$ python -q
>>> import numpy as np
>>> np.set_printoptions(precision=1, suppress=True, linewidth=100)
>>> feats = np.loadtxt("w.csv", delimiter=",")
>>> feats
array([[ 0.8, -0.1,  0. , -0.8,  1.9],
       [ 0.4, -2.9,  0.9, -0.9,  1. ],
       [-2. ,  0.8, -0.3, -0.1,  0.6],
       [ 1. ,  3.6, -1. ,  0.5, -0.3],
       [ 0. , -5.4,  1.8,  0.2,  0. ],
       [-0.8,  1.8, -0.6,  0.6,  0.8],
       [-1.2, -6.4,  2.1, -1.5, -0.5],
       [ 0.8,  0.2, -0.2,  2.6,  1.2],
       [ 0.2,  2.2, -0.7, -0.3,  0.7],
       [ 0.2, -5.8,  1.9, -1.1, -0.9],
       [-0.8, -0.6,  0.2, -0.7, -0.5],
       [-1.6, -4.1,  1.4,  0.3, -0.5],
       [ 1.2, -1.1,  0.4, -0.1, -0.3],
       [ 1.4, -4.9,  1.8,  0.7, -0.5]])
>>> basis = feats[[1, 9]].astype(float)
>>> for _ in range(6):
...     labels = np.linalg.norm(feats[:, None] - basis, axis=-1).argmin(axis=1)
...     basis = np.array([feats[labels == j].mean(axis=0) for j in range(2)])
... 
>>> labels
array([0, 1, 0, 0, 1, 0, 1, 0, 0, 1, 0, 1, 0, 1])
>>> np.abs(basis[1] - basis[0]).argmax()
np.int64(1)
>>> basis.round(1) + 0
array([[ 0. ,  0.8, -0.3,  0.2,  0.5],
       [-0.1, -4.9,  1.7, -0.4, -0.2]])
>>> Xs = feats - feats.mean(axis=0)
>>> left, sigma, Vt = np.linalg.svd(Xs, full_matrices=False)
>>> np.round(Vt[0] * np.sign(Vt[0, np.abs(Vt[0]).argmax()]), 1) + 0
array([ 0. ,  0.9, -0.3,  0.1,  0.1])
>>> np.round(np.abs(Vt[-1]), 1) + 0
array([0. , 0.3, 0.9, 0. , 0.1])
>>> (np.sign(left[:, 0]) == np.sign(left[0, 0])).astype(int)
array([1, 0, 1, 1, 0, 1, 0, 1, 1, 0, 1, 0, 1, 0])
>>> np.abs(Vt[0]).argmax()
np.int64(1)
>>> sigma
array([12.6,  4.1,  3.1,  2.6,  0.2])
>>> np.searchsorted(np.cumsum(sigma ** 2) / (sigma ** 2).sum(), 0.9) + 1
np.int64(2)
>>> np.round(Xs.mean(axis=0), 1) + 0
array([0., 0., 0., 0., 0.])
>>> labels = feats[:, 4] > np.median(feats[:, 4])
>>> r0 = feats[labels].mean(axis=0) - feats[~labels].mean(axis=0)
>>> np.argsort(-np.abs(r0).round(6), kind="stable")
array([1, 4, 2, 3, 0])
>>> labels.astype(int)
array([1, 1, 1, 0, 1, 1, 0, 1, 1, 0, 0, 0, 0, 0])
>>> x0 = np.array([-2, 2, -3, 1, 4])
>>> rhs = feats @ x0
>>> beta, lr = np.zeros(5), 1 / np.linalg.norm(feats, 2) ** 2
>>> for i in range(8):
...     beta -= lr * feats.T @ (feats @ beta - rhs)
...     if i % 2 == 0: print(i, round(np.linalg.norm(feats @ beta - rhs), 1))
... 
0 12.9
2 11.7
4 10.7
6 9.7
>>> beta
array([-0.7,  2.9, -1. ,  0.5,  1.3])
>>> arr = np.load("dump.npy")
>>> arr
array([[ 4,  0,  0,  0,  0, -5,  0,  0,  5,  0],
       [ 0,  0,  0,  0,  0,  0,  0,  1,  6,  0],
       [ 0,  0,  0,  0,  7,  0,  0,  0,  0,  0],
       [ 1,  7, -1,  3,  0,  0,  0,  0,  2,  0],
       [ 0, -4,  0,  2,  0,  0,  0,  4,  0, -7],
       [-5,  7, -3,  0,  0,  0, -5,  0, -2, -1],
       [ 0,  5,  7,  2, -9,  0,  0,  0, -2,  6]])
>>> B = arr[0, 0] * arr[1:] - np.outer(arr[1:, 0], arr[0])
>>> B
array([[  0,   0,   0,   0,   0,   0,   0,   4,  24,   0],
       [  0,   0,   0,   0,  28,   0,   0,   0,   0,   0],
       [  0,  28,  -4,  12,   0,   5,   0,   0,   3,   0],
       [  0, -16,   0,   8,   0,   0,   0,  16,   0, -28],
       [  0,  28, -12,   0,   0, -25, -20,   0,  17,  -4],
       [  0,  20,  28,   8, -36,   0,   0,   0,  -8,  24]])
>>> arr[:, 0] / arr[0, 0]
array([ 1. ,  0. ,  0. ,  0.2,  0. , -1.2,  0. ])
>>> np.linalg.matrix_rank(B), np.linalg.matrix_rank(arr)
(np.int64(6), np.int64(7))
>>> np.flatnonzero(~B.round(6).any(axis=1))
array([], dtype=int64)
>>> np.linalg.matrix_rank(arr)
np.int64(7)
>>> rng = np.random.default_rng(6599)
>>> B = arr + rng.integers(-2, 3, (7, 4)) @ rng.integers(-2, 3, (4, 10))
>>> B
array([[ 12,  -8,   0,   1,  -1, -10,  -3,  -3,   8,  -8],
       [ -5,  -5,  -4,   3,  -3,   4,  -2,   0,   7,   3],
       [  9,  -3,   2,  -1,   8,  -6,  -1,  -2,   2,  -8],
       [  0,  -1,   1,   6,  -1,  -2,  -5,   2,  -1,   2],
       [  1,  -8,   6,   4,   4,  -7,  -6,   7,  -6,  -5],
       [ -2,  -2,  -1,   2,  -2,  -3,  -9,   1,  -3,  -3],
       [  3,   3,  13,   3,  -4,  -8,  -5,   2,  -7,   6]])
>>> np.round(np.linalg.svd(B - arr, compute_uv=False), 1) + 0
array([26.1, 17.8, 14.8,  3.1,  0. ,  0. ,  0. ])
>>> np.abs(B - arr).sum(axis=1)
array([40, 31, 35, 29, 41, 29, 37])
>>> B - arr
array([[ 8, -8,  0,  1, -1, -5, -3, -3,  3, -8],
       [-5, -5, -4,  3, -3,  4, -2, -1,  1,  3],
       [ 9, -3,  2, -1,  1, -6, -1, -2,  2, -8],
       [-1, -8,  2,  3, -1, -2, -5,  2, -3,  2],
       [ 1, -4,  6,  2,  4, -7, -6,  3, -6,  2],
       [ 3, -9,  2,  2, -2, -3, -4,  1, -1, -2],
       [ 3, -2,  6,  1,  5, -8, -5,  2, -5,  0]])
